% python3 -q
>>> import numpy as np
>>> import numpy.linalg as la
>>> np.set_printoptions(suppress=True, linewidth=140)
>>> F = np.array([[-3, 5, -3],
...     [6, 3, 7],
...     [-2, 4, -9],
...     [6, -5, -9],
...     [9, -1, 7],
...     [-7, 8, -7]])
>>> F[2] = F[5]
>>> F
array([[-3,  5, -3],
       [ 6,  3,  7],
       [-7,  8, -7],
       [ 6, -5, -9],
       [ 9, -1,  7],
       [-7,  8, -7]])
>>> P = F @ la.solve(F.T @ F, F.T)
>>> np.round((np.eye(6) - P) @ F, 3) + 0
array([[0., 0., 0.],
       [0., 0., 0.],
       [0., 0., 0.],
       [0., 0., 0.],
       [0., 0., 0.],
       [0., 0., 0.]])
>>> la.matrix_rank(np.eye(6) - P)
np.int64(3)
>>> np.round(np.diag(P), 3)
array([0.158, 0.557, 0.414, 0.98 , 0.478, 0.414])
>>> np.trace(P)
np.float64(3.0)
>>> J = np.load("dump.npy")
>>> J
array([[3., 1., 0.],
       [0., 3., 1.],
       [0., 0., 3.]])
>>> # triangular
>>> w, V = la.eig(J)
>>> w
array([3., 3., 3.])
>>> np.prod(w)
np.float64(27.0)
>>> np.round(np.sort(la.eigvals(J.T)), 3)
array([3., 3., 3.])
>>> np.round(np.sort(la.eigvals(J)), 3)
array([3., 3., 3.])
>>> [int(la.matrix_rank(la.matrix_power(J, p))) for p in range(1, 4)]
[3, 3, 3]
>>> P = np.triu(np.array([[0, 2, -1], [2, -3, -1], [3, 3, 0]]), 1) + np.eye(3)
>>> B = P @ J @ la.inv(P)
>>> round(la.det(B), 3)
np.float64(27.0)
>>> np.poly(B)
array([  1.,  -9.,  27., -27.])
>>> B
array([[3., 1., 3.],
       [0., 3., 1.],
       [0., 0., 3.]])
>>> P @ J - J @ P
array([[0., 0., 3.],
       [0., 0., 0.],
       [0., 0., 0.]])
>>> B = J[0, 0] * J[1:] - np.outer(J[1:, 0], J[0])
>>> B
array([[0., 9., 3.],
       [0., 0., 9.]])
>>> J[:, 0] / J[0, 0]
array([1., 0., 0.])
>>> W0 = np.load("sample18.npy")
>>> W0.round(3)
array([[ 6.044,  5.582, -3.291, -3.734,  2.744],
       [-1.522, -8.36 ,  0.007,  0.611, -5.236],
       [ 7.005,  3.478, -4.167, -4.469,  1.225],
       [ 4.494, -5.938, -3.638, -3.253, -4.553],
       [-1.788, -8.328,  0.185,  0.789, -5.175],
       [-7.257,  0.191,  4.765,  4.809,  1.21 ],
       [-7.211,  0.509,  4.773,  4.793,  1.411],
       [-4.637,  5.788,  3.714,  3.341,  4.476],
       [ 4.212, -6.214, -3.487, -3.08 , -4.691],
       [-7.272, -2.149,  4.499,  4.708, -0.317],
       [ 1.979, -7.733, -2.207, -1.674, -5.35 ],
       [-5.796, -5.932,  3.087,  3.553, -3.01 ],
       [ 3.855, -6.532, -3.291, -2.858, -4.846],
       [-2.378, -8.214,  0.584,  1.185, -5.013],
       [ 5.204, -5.124, -4.006, -3.684, -4.127],
       [ 6.094, -3.765, -4.428, -4.209, -3.372],
       [-3.992, -7.554,  1.717,  2.284, -4.34 ],
       [-4.002,  6.405,  3.372,  2.949,  4.785],
       [ 2.483,  8.187, -0.656, -1.256,  4.979],
       [-7.136,  0.917,  4.772,  4.763,  1.667],
       [-0.505,  8.232,  1.303,  0.723,  5.455],
       [-0.978, -8.389, -0.352,  0.251, -5.336],
       [-3.774,  6.599,  3.246,  2.808,  4.878],
       [ 5.905,  5.784, -3.176, -3.632,  2.897],
       [-5.733,  4.376,  4.264,  3.999,  3.717]])
>>> cen = W0 - W0.mean(axis=0)
>>> Uu, sv, Vh = la.svd(cen, full_matrices=False)
>>> np.searchsorted(np.cumsum(sv ** 2) / (sv ** 2).sum(), 0.9) + 1
np.int64(2)
>>> np.round(cen.mean(axis=0), 3) + 0
array([0., 0., 0., 0., 0.])
>>> np.abs(Uu[:, 0]).argmax()
np.int64(22)
